>>> import numpy as np
>>> np.set_printoptions(suppress=True, linewidth=100)
>>> X = np.array([[0.43, 0.12, 1.31],
...     [1.0, -0.06, 2.87],
...     [0.4, 0.08, 1.17],
...     [-0.54, 0.07, -1.99],
...     [-0.24, 0.08, -1.22],
...     [-0.84, 0.13, -2.9],
...     [0.74, -0.15, 2.53],
...     [1.16, -0.08, 3.68],
...     [1.69, -0.04, 5.5],
...     [-0.11, -0.01, -0.09],
...     [-1.81, 0.06, -5.58],
...     [0.22, -0.04, 0.61],
...     [-0.57, -0.36, -1.98],
...     [0.3, 0.07, 0.65],
...     [0.21, 0.18, 0.52]])
>>> # column 2 is much longer than the rest
>>> gram = np.cov(X, rowvar=False)
>>> print(np.argwhere(np.triu(np.abs(np.corrcoef(X.T)) > 0.8, 1)))
[[0 2]]
>>> print(gram.round(2))
[[ 0.76 -0.02  2.44]
 [-0.02  0.02 -0.07]
 [ 2.44 -0.07  7.84]]
>>> print(np.round(np.linalg.eigvalsh(gram)[::-1], 2) + 0)
[8.6  0.02 0.  ]
>>> print(np.round(np.corrcoef(X.T), 2))
[[ 1.   -0.17  1.  ]
 [-0.17  1.   -0.18]
 [ 1.   -0.18  1.  ]]
>>> print(np.round(np.polyfit(X[:, 1], X[:, 0], 1), 2))
[-1.07  0.14]
>>> print(np.median(X, axis=0))
[0.22 0.06 0.61]
>>> A2 = X / np.sqrt((X ** 2).mean(axis=1, keepdims=True))
>>> print(A2[11].round(2))
[ 0.59 -0.11  1.63]
>>> print(np.linalg.matrix_rank(X - X.mean(axis=1, keepdims=True)))
2
>>> print(np.round(np.linalg.norm(A2, axis=1), 2))
[1.73 1.73 1.73 1.73 1.73 1.73 1.73 1.73 1.73 1.73 1.73 1.73 1.73 1.73 1.73]
>>> J = np.loadtxt("case6.csv", delimiter=",")
>>> print(J)
[[-2. -9.  0.  0.]
 [-2. -3.  0.  0.]
 [ 0.  0. -5. -1.]
 [ 0.  0.  3. -3.]]
>>> # 2 groups of indices that never mix
>>> A2 = J / np.sqrt((J ** 2).mean(axis=1, keepdims=True))
>>> print(A2[2].round(2))
[ 0.    0.   -1.96 -0.39]
>>> print(np.linalg.matrix_rank(A2) == np.linalg.matrix_rank(J))
True
>>> print(np.trace(J))
-13.0
>>> print(J @ J)
[[ 22.  45.   0.   0.]
 [ 10.  27.   0.   0.]
 [  0.   0.  22.   8.]
 [  0.   0. -24.   6.]]
>>> print(round(float(np.abs(np.linalg.eigvals(J)).max()), 2))
6.77
>>> print((J - J.T) / 2)
[[ 0.  -3.5  0.   0. ]
 [ 3.5  0.   0.   0. ]
 [ 0.   0.   0.  -2. ]
 [ 0.   0.   2.   0. ]]
>>> print(np.allclose(J @ J.T, J.T @ J))
False
>>> x = np.array([-1, -2, -1, -2])
>>> rhs = J @ x
>>> print(rhs)
[20.  8.  7.  3.]
>>> print(np.round(np.linalg.solve(J, rhs), 2))
[-1. -2. -1. -2.]
>>> print(np.round(np.linalg.solve(J, 3 * rhs), 2))
[-3. -6. -3. -6.]
>>> mat = np.load("a.npy")
>>> print(mat)
[[-1  2  1 -1]
 [-1 -1  2  1]
 [ 1 -1 -1  2]
 [ 2  1 -1 -1]]
>>> r0 = np.array([-6, 0, -7])
>>> print(np.cross(mat[1, :3], mat[0, :3]))
[-5 -1 -3]
>>> print(np.array([np.convolve(row, r0, "same") for row in mat]))
[[-12   1  -8  -7]
 [  6  -5   1 -14]
 [  6  -1  -5   7]
 [ -6  -8  -1   7]]
>>> print(np.correlate(mat[1], mat[0], "full"))
[ 1  0 -5  0  6  0 -1]
>>> print(np.convolve(mat[1], r0))
[  6   6  -5   1 -14  -7]
>>> T = np.stack([mat, 5 * mat, mat[::-1]])
>>> print(np.round(np.linalg.det(T), 2))
[  -13. -8125.   -13.]
>>> print(np.einsum("bij,cij->bc", T, T))
[[ 28 140   0]
 [140 700   0]
 [  0   0  28]]
>>> print(np.linalg.matrix_rank(T.reshape(3, -1)))
2
>>> print(T.shape)
(3, 4, 4)
>>> print(T.sum(axis=0))
[[-4 13  5 -7]
 [-5 -7 11  8]
 [ 5 -7 -4 13]
 [11  8 -5 -7]]
>>> proj = np.triu(np.array([[0, 3, 1, 1], [3, 2, 0, 3], [1, 1, 0, 0], [0, 1, 0, 1]]), 1) + np.eye(4)
>>> A2 = proj @ mat @ np.linalg.inv(proj)
>>> print(round(float(np.linalg.det(A2)), 2))
-13.0
>>> print(np.linalg.matrix_rank(A2))
4
>>> print(proj @ mat - mat @ proj)
[[ 0.  0.  5. -1.]
 [ 6.  6. -2.  1.]
 [ 0. -3. -1.  2.]
 [ 0. -6. -2. -5.]]
>>> r0 = np.array([9, 2, 6, 7, 7]) + 0.5
>>> data = np.outer(r0, r0) / (r0 @ r0)
>>> print(data.round(2))
[[0.36 0.09 0.25 0.28 0.28]
 [0.09 0.02 0.06 0.07 0.07]
 [0.25 0.06 0.17 0.19 0.19]
 [0.28 0.07 0.19 0.22 0.22]
 [0.28 0.07 0.19 0.22 0.22]]
>>> # symmetric
>>> x = np.array([2, 5, -5, 0, 5])
>>> h = np.maximum(data @ x, 0)
>>> print(np.flatnonzero(h > 1e-9))
[0 1 2 3 4]
>>> print(np.round(np.tanh(data @ x), 2))
[0.88 0.35 0.74 0.8  0.8 ]
>>> print(np.round(data.T @ h, 2))
[1.38 0.36 0.94 1.09 1.09]
>>> print(np.round(np.maximum(data @ x, 0) - np.maximum(-data @ x, 0), 2))
[1.38 0.36 0.94 1.09 1.09]
>>> left, sigma, vt = np.linalg.svd(data)
>>> vecs = vt[:(sigma > 1e-8).sum()]
>>> rng = np.random.default_rng(7177)
>>> x = data[1] + -3 * data[0] + rng.integers(2) * np.eye(5)[3]
>>> print(x.round(2))
[-0.98 -0.26 -0.67 -0.78 -0.78]
>>> print(np.linalg.matrix_rank(np.vstack([data, x])))
1
>>> print(np.round(np.diag(vecs.T @ vecs), 2))
[0.36 0.02 0.17 0.22 0.22]
>>> print(np.round(vecs.T @ vecs, 2))
[[0.36 0.09 0.25 0.28 0.28]
 [0.09 0.02 0.06 0.07 0.07]
 [0.25 0.06 0.17 0.19 0.19]
 [0.28 0.07 0.19 0.22 0.22]
 [0.28 0.07 0.19 0.22 0.22]]
>>> A2 = data / np.sqrt((data ** 2).mean(axis=1, keepdims=True))
>>> print(np.round(np.linalg.norm(A2, axis=1), 2))
[2.24 2.24 2.24 2.24 2.24]
>>> print(np.linalg.matrix_rank(A2) == np.linalg.matrix_rank(data))
True
>>> print(np.round(data - data.mean(axis=1, keepdims=True), 2) + 0)
[[ 0.11 -0.16 -0.01  0.03  0.03]
 [ 0.03 -0.04  0.    0.01  0.01]
 [ 0.07 -0.11 -0.01  0.02  0.02]
 [ 0.08 -0.13 -0.01  0.02  0.02]
 [ 0.08 -0.13 -0.01  0.02  0.02]]
>>> x = np.array([5, 7, 3, 1, 4])
>>> print(np.round(np.linalg.eigvalsh(2 * data - np.eye(5)), 2))
[-1. -1. -1. -1.  1.]
>>> print(np.round(np.eye(5) - data, 2))
[[ 0.64 -0.09 -0.25 -0.28 -0.28]
 [-0.09  0.98 -0.06 -0.07 -0.07]
 [-0.25 -0.06  0.83 -0.19 -0.19]
 [-0.28 -0.07 -0.19  0.78 -0.22]
 [-0.28 -0.07 -0.19 -0.22  0.78]]
>>> print(np.trace(data))
1.0
>>> print(round(float((x - data @ x) @ (data @ x)), 2))
0.0
>>> W0 = np.load("w.npy")
>>> print(W0)
[[4 0 0]
 [0 0 0]
 [0 0 0]]
>>> # symmetric
>>> vals, vecs = np.linalg.eigh(W0)
>>> x = np.array([0, -2, 1])
>>> print(vecs * np.abs(vals) @ vecs.T)
[[4. 0. 0.]
 [0. 0. 0.]
 [0. 0. 0.]]
>>> print(vecs * np.maximum(vals, 0) @ vecs.T)
[[4. 0. 0.]
 [0. 0. 0.]
 [0. 0. 0.]]
>>> print(np.abs(W0).sum(axis=1).max(), np.abs(vals).max())
4 4.0
>>> print((np.sign(vecs[:, -1].round(6)) == np.sign(vecs[0, -1].round(6))).astype(int))
[1 0 0]
